$ python3 -q
>>> import numpy as np
>>> np.set_printoptions(suppress=True, linewidth=160)
>>> def rd(a):
...     return np.round(a, 2) + 0
... 
>>> E = np.loadtxt("run17.csv", delimiter=",")
>>> print(E)
[[-2.  0.  0. -3.]
 [ 0. -2. -3.  0.]
 [ 0. -3. -2.  0.]
 [-3.  0.  0. -2.]]
>>> print(rd(np.linalg.matrix_power(E, 3)))
[[-62.   0.   0. -63.]
 [  0. -62. -63.   0.]
 [  0. -63. -62.   0.]
 [-63.   0.   0. -62.]]
>>> print(rd(np.sort(np.abs(np.linalg.eigvals(E)))))
[1. 1. 5. 5.]
>>> print(rd(np.abs(np.linalg.eigvals(E)).max()))
5.0
>>> print((E + E.T) / 2)
[[-2.  0.  0. -3.]
 [ 0. -2. -3.  0.]
 [ 0. -3. -2.  0.]
 [-3.  0.  0. -2.]]
>>> print(E @ E)
[[13.  0.  0. 12.]
 [ 0. 13. 12.  0.]
 [ 0. 12. 13.  0.]
 [12.  0.  0. 13.]]
>>> t = np.radians(120)
>>> Rm = np.eye(4)
>>> Rm[0, 0] = Rm[2, 2] = np.cos(t)
>>> Rm[0, 2], Rm[2, 0] = -np.sin(t), np.sin(t)
>>> print(rd(Rm))
[[-0.5   0.   -0.87  0.  ]
 [ 0.    1.    0.    0.  ]
 [ 0.87  0.   -0.5   0.  ]
 [ 0.    0.    0.    1.  ]]
>>> B = E @ Rm.T
>>> print(rd(np.linalg.det(Rm)), rd(np.trace(Rm)))
1.0 1.0
>>> print(rd(np.linalg.svd(E, compute_uv=False)), rd(np.linalg.svd(B, compute_uv=False)))
[5. 5. 1. 1.] [5. 5. 1. 1.]
>>> rng = np.random.default_rng(39277)
>>> lab = rng.permutation(4)
>>> print(lab)
[2 1 0 3]
>>> B = E[lab][:, lab]
>>> print(rd(np.linalg.det(B)), rd(np.linalg.det(E[lab])))
25.0 -25.0
>>> print(rd(np.sort(np.abs(np.linalg.eigvals(B)))))
[1. 1. 5. 5.]
>>> lab = rng.permutation(4)
>>> B = E[:, lab] * rng.choice([-1, 1], 4)
>>> print(B)
[[-3.  0.  0.  2.]
 [ 0. -3. -2. -0.]
 [ 0. -2. -3. -0.]
 [-2.  0.  0.  3.]]
>>> U, _, Vt = np.linalg.svd(E.T @ B)
>>> print(rd(U @ Vt))
[[ 0.  0.  0. -1.]
 [ 0.  0.  1.  0.]
 [ 0.  1.  0.  0.]
 [ 1.  0.  0.  0.]]
>>> print(rd(np.linalg.lstsq(E, B)[0]))
[[ 0.  0.  0. -1.]
 [ 0.  0.  1.  0.]
 [ 0.  1.  0.  0.]
 [ 1.  0.  0.  0.]]
>>> x = np.array([-4, 3, -2, -5])
>>> print(E @ x)
[23.  0. -5. 22.]
>>> print(E @ np.ones(4))
[-5. -5. -5. -5.]
>>> print(np.linalg.norm(E @ x) <= np.linalg.norm(E, 2) * np.linalg.norm(x) + 1e-9)
True
>>> print(np.sign((E @ x).round(6)))
[ 1.  0. -1.  1.]
>>> print(E @ (2 * x))
[ 46.   0. -10.  44.]
>>> print(E * x)
[[ 8.  0. -0. 15.]
 [-0. -6.  6. -0.]
 [-0. -9.  4. -0.]
 [12.  0. -0. 10.]]
>>> print((E @ x).argmax())
0
>>> feats = np.load("arr.npy")
>>> print(feats)
[[ 18   2 -10]
 [  2   7   1]
 [-10   1  13]]
>>> P = np.triu(np.array([[1, 4, 0], [4, 5, 1], [5, 0, 1]]), 1) + np.eye(3)
>>> B = P @ feats @ np.linalg.inv(P)
>>> print(rd(np.poly(B)))
[   1.  -38.  346. -828.]
>>> print(P @ feats - feats @ P)
[[  8. -44.   2.]
 [-10.  -7.   6.]
 [  0.  40.  -1.]]
>>> print(np.linalg.matrix_rank(B))
3
>>> print(np.trace(B), np.trace(feats))
38.0 38
>>> data = np.load("m.npy")
>>> print(data)
[[1.   0.2  0.04]
 [0.2  1.   0.2 ]
 [0.04 0.2  1.  ]]
>>> print(rd(np.linalg.norm(data) ** 2 / np.linalg.norm(data, 2) ** 2))
1.86
>>> print(rd(np.linalg.norm(data[0], 1)), rd(np.linalg.norm(data[0], np.inf)))
1.24 1.0
>>> print(rd(np.linalg.norm(data, "nuc")))
3.0
>>> print(rd(np.linalg.norm(data, axis=1)))
[1.02 1.04 1.02]
>>> print(rd(data[0] @ data[1]))
0.41
>>> print(np.linalg.norm(data, axis=1).argmax())
1
>>> print(rd(np.linalg.norm(data, 1)), rd(np.linalg.norm(data, np.inf)))
1.4 1.4
>>> x = np.array([2, 2, 1])
>>> rhs = data @ x
>>> print(rhs)
[2.44 2.6  1.48]
>>> print(rd(np.linalg.solve(data, -2 * rhs)))
[-4. -4. -2.]
>>> print(rd(np.linalg.solve(data, data[:, 0])))
[1. 0. 0.]
>>> print(rd(np.linalg.solve(data, rhs)))
[2. 2. 1.]
>>> print(rd(np.linalg.solve(data, rhs + data[:, 2])))
[2. 2. 2.]
>>> w, evecs = np.linalg.eigh(data)
>>> print(rd(evecs @ np.diag(w) @ evecs.T))
[[1.   0.2  0.04]
 [0.2  1.   0.2 ]
 [0.04 0.2  1.  ]]
>>> print(w.sum(), np.trace(data))
3.0 3.0
>>> print(np.abs(evecs[:, -1]).round(6).argmax())
1
>>> print(rd(np.linalg.svd(data, compute_uv=False)))
[1.3  0.96 0.74]
>>> print(rd(evecs.T @ evecs))
[[1. 0. 0.]
 [0. 1. 0.]
 [0. 0. 1.]]
>>> w, evecs = np.linalg.eig(data)
>>> print(rd(data @ evecs[:, 0] - w[0] * evecs[:, 0]))
[0. 0. 0.]
>>> print(rd(np.prod(w)))
0.92
>>> print(rd(np.sort(np.linalg.eigvals(np.linalg.inv(data)))))
[0.77 1.04 1.36]
>>> F = np.loadtxt("a.csv", delimiter=",")
>>> print(F)
[[ 1.32  2.53  0.19]
 [ 0.83  1.55 -0.14]
 [ 0.55  2.59 -0.23]
 [ 1.28  2.5  -0.06]
 [ 0.68  2.23 -0.02]
 [ 1.57  1.92  0.05]
 [ 1.91  2.57 -0.21]
 [ 0.51  1.21 -0.28]
 [ 1.1   1.73 -0.3 ]
 [ 0.4   2.42 -0.21]
 [ 0.32  2.16 -0.22]
 [ 2.24  1.62 -0.08]
 [ 2.28  2.31  0.03]
 [ 2.01  1.83 -0.12]
 [ 1.43  1.86  0.1 ]
 [ 1.44  2.2  -0.03]
 [ 1.82  1.96  0.15]
 [ 2.09  2.16 -0.29]
 [ 2.29  2.25 -0.19]
 [ 1.98  1.7  -0.12]
 [ 2.03  2.14  0.25]
 [ 1.88  2.13 -0.24]]
>>> print(np.all(np.linalg.eigvalsh(E) > 0))
False
